$ python -q
>>> import numpy as np
>>> import numpy.linalg as la
>>> np.set_printoptions(precision=2, suppress=True, linewidth=200)
>>> K = np.load("case19.npy")
>>> print(K)
[[0 1 0 0 0 0 0 0 0]
 [0 0 0 0 1 0 0 0 0]
 [0 0 0 0 0 0 0 1 0]
 [0 0 0 0 0 1 0 0 0]
 [0 0 0 1 0 0 0 0 0]
 [1 0 0 0 0 0 0 0 0]
 [0 0 1 0 0 0 0 0 0]
 [0 0 0 0 0 0 1 0 0]
 [0 0 0 0 0 0 0 0 1]]
>>> # columns are unit length and at right angles
>>> x = np.array([1, 0, 0, 2, 1, 2, 2, 1, 2])
>>> rhs = K @ x
>>> print(rhs)
[0 1 1 2 2 1 0 2 2]
>>> print(la.solve(K, rhs))
[1. 0. 0. 2. 1. 2. 2. 1. 2.]
>>> print(la.solve(K, -1 * rhs))
[-1.  0.  0. -2. -1. -2. -2. -1. -2.]
>>> print(la.solve(K, rhs + K[:, 1]))
[1. 1. 0. 2. 1. 2. 2. 1. 2.]
>>> print(la.pinv(K))
[[0. 0. 0. 0. 0. 1. 0. 0. 0.]
 [1. 0. 0. 0. 0. 0. 0. 0. 0.]
 [0. 0. 0. 0. 0. 0. 1. 0. 0.]
 [0. 0. 0. 0. 1. 0. 0. 0. 0.]
 [0. 1. 0. 0. 0. 0. 0. 0. 0.]
 [0. 0. 0. 1. 0. 0. 0. 0. 0.]
 [0. 0. 0. 0. 0. 0. 0. 1. 0.]
 [0. 0. 1. 0. 0. 0. 0. 0. 0.]
 [0. 0. 0. 0. 0. 0. 0. 0. 1.]]
>>> print(la.norm(K, axis=0))
[1. 1. 1. 1. 1. 1. 1. 1. 1.]
>>> print(K[:, 8] @ K[:, 0])
0
>>> print(K.T @ K)
[[1 0 0 0 0 0 0 0 0]
 [0 1 0 0 0 0 0 0 0]
 [0 0 1 0 0 0 0 0 0]
 [0 0 0 1 0 0 0 0 0]
 [0 0 0 0 1 0 0 0 0]
 [0 0 0 0 0 1 0 0 0]
 [0 0 0 0 0 0 1 0 0]
 [0 0 0 0 0 0 0 1 0]
 [0 0 0 0 0 0 0 0 1]]
>>> print(K @ K.T)
[[1 0 0 0 0 0 0 0 0]
 [0 1 0 0 0 0 0 0 0]
 [0 0 1 0 0 0 0 0 0]
 [0 0 0 1 0 0 0 0 0]
 [0 0 0 0 1 0 0 0 0]
 [0 0 0 0 0 1 0 0 0]
 [0 0 0 0 0 0 1 0 0]
 [0 0 0 0 0 0 0 1 0]
 [0 0 0 0 0 0 0 0 1]]
>>> print(K.sum(axis=1))
[1 1 1 1 1 1 1 1 1]
>>> print(K @ np.ones(9))
[1. 1. 1. 1. 1. 1. 1. 1. 1.]
>>> print(la.matrix_power(K, 100))
[[1 0 0 0 0 0 0 0 0]
 [0 1 0 0 0 0 0 0 0]
 [0 0 0 0 0 0 0 1 0]
 [0 0 0 1 0 0 0 0 0]
 [0 0 0 0 1 0 0 0 0]
 [0 0 0 0 0 1 0 0 0]
 [0 0 1 0 0 0 0 0 0]
 [0 0 0 0 0 0 1 0 0]
 [0 0 0 0 0 0 0 0 1]]
>>> print(np.sort(np.abs(la.eigvals(K)))[::-1])
[1. 1. 1. 1. 1. 1. 1. 1. 1.]
>>> pr = np.eye(9)[1]
>>> for _ in range(4):
...     pr = pr @ K
...     print(pr.round(2))
... 
[0. 0. 0. 0. 1. 0. 0. 0. 0.]
[0. 0. 0. 1. 0. 0. 0. 0. 0.]
[0. 0. 0. 0. 0. 1. 0. 0. 0.]
[1. 0. 0. 0. 0. 0. 0. 0. 0.]
>>> rng = np.random.default_rng(14)
>>> lab = rng.permutation(9)
>>> print(lab)
[6 4 8 5 3 0 7 1 2]
>>> other = K[lab][:, lab]
>>> print(np.diag(other))
[0 0 1 0 0 0 0 0 0]
>>> print(np.sort(np.abs(la.eigvals(other))))
[1. 1. 1. 1. 1. 1. 1. 1. 1.]
>>> print(np.trace(other))
1
>>> print((la.matrix_power((K != 0) + (K.T != 0) + np.eye(9), 9) > 0).astype(int))
[[1 1 0 1 1 1 0 0 0]
 [1 1 0 1 1 1 0 0 0]
 [0 0 1 0 0 0 1 1 0]
 [1 1 0 1 1 1 0 0 0]
 [1 1 0 1 1 1 0 0 0]
 [1 1 0 1 1 1 0 0 0]
 [0 0 1 0 0 0 1 1 0]
 [0 0 1 0 0 0 1 1 0]
 [0 0 0 0 0 0 0 0 1]]
>>> print(round(la.det(K), 2))
1.0
>>> print(np.flatnonzero(la.matrix_power((K != 0) + (K.T != 0) + np.eye(9), 9)[7]))
[2 6 7]
>>> print(np.sort(la.eigvals(K).real))
[-0.81 -0.81 -0.5  -0.5   0.31  0.31  1.    1.    1.  ]
>>> print(K @ K)
[[0 0 0 0 1 0 0 0 0]
 [0 0 0 1 0 0 0 0 0]
 [0 0 0 0 0 0 1 0 0]
 [1 0 0 0 0 0 0 0 0]
 [0 0 0 0 0 1 0 0 0]
 [0 1 0 0 0 0 0 0 0]
 [0 0 0 0 0 0 0 1 0]
 [0 0 1 0 0 0 0 0 0]
 [0 0 0 0 0 0 0 0 1]]
>>> W0 = np.array([[-9, 6, 0, -1, -4, -4, 1, 7, 3, -2, -8, -3, -9, 6],
...     [-6, -3, -5, -9, -1, -9, 0, -1, 1, 7, -3, 9, -5, 3],
...     [4, -9, -9, 3, 6, -9, 4, -4, -7, -3, 0, -6, -5, 0],
...     [-1, 0, -4, -3, -8, 5, -4, -7, -1, 6, 7, 9, -4, -8],
...     [-5, 8, -5, 7, 3, -7, 2, 2, 7, 1, 7, -2, -4, -9]])
>>> W0[:, 6] = 5 * W0[:, 11]
>>> print(W0)
[[ -9   6   0  -1  -4  -4 -15   7   3  -2  -8  -3  -9   6]
 [ -6  -3  -5  -9  -1  -9  45  -1   1   7  -3   9  -5   3]
 [  4  -9  -9   3   6  -9 -30  -4  -7  -3   0  -6  -5   0]
 [ -1   0  -4  -3  -8   5  45  -7  -1   6   7   9  -4  -8]
 [ -5   8  -5   7   3  -7 -10   2   7   1   7  -2  -4  -9]]
>>> other = W0[0, 0] * W0[1:] - np.outer(W0[1:, 0], W0[0])
>>> print(other)
[[   0   63   45   75  -15   57 -495   51    9  -75  -21  -99   -9    9]
 [   0   57   81  -23  -38   97  330    8   51   35   32   66   81  -24]
 [   0    6   36   26   68  -49 -420   70   12  -56  -71  -84   27   78]
 [   0  -42   45  -68  -47   43   15   17  -48  -19 -103    3   -9  111]]
>>> print(np.flatnonzero(~other.round(6).any(axis=1)))
[]
>>> print(la.matrix_rank(other), la.matrix_rank(W0))
4 5
>>> t3 = np.stack([other, 3 * other, other[::-1]])
>>> print(la.norm(t3, axis=(1, 2)))
[ 822.51 2467.53  822.51]
>>> print((t3 @ other.T).shape)
(3, 4, 4)
>>> print(la.matrix_rank(t3.reshape(3, -1)))
2
>>> print(t3.sum(axis=0))
[[    0   210   225   232  -107   271 -1965   221   -12  -319  -187  -393   -45   147]
 [    0   234   360   -66   -84   339   900   102   216    84    57   180   351   -18]
 [    0    81   225    81   234   -99 -1350   288    99  -189  -252  -270   189   288]
 [    0  -105   225  -197  -203   229  -435   119  -183  -151  -433   -87   -45   453]]
>>> theta = np.radians(120)
>>> r_ = np.eye(14)
>>> r_[12, 12] = r_[11, 11] = np.cos(theta)
>>> r_[12, 11], r_[11, 12] = -np.sin(theta), np.sin(theta)
>>> other = W0 @ r_.T
>>> print(np.allclose(la.norm(W0, axis=1), la.norm(other, axis=1)))
True
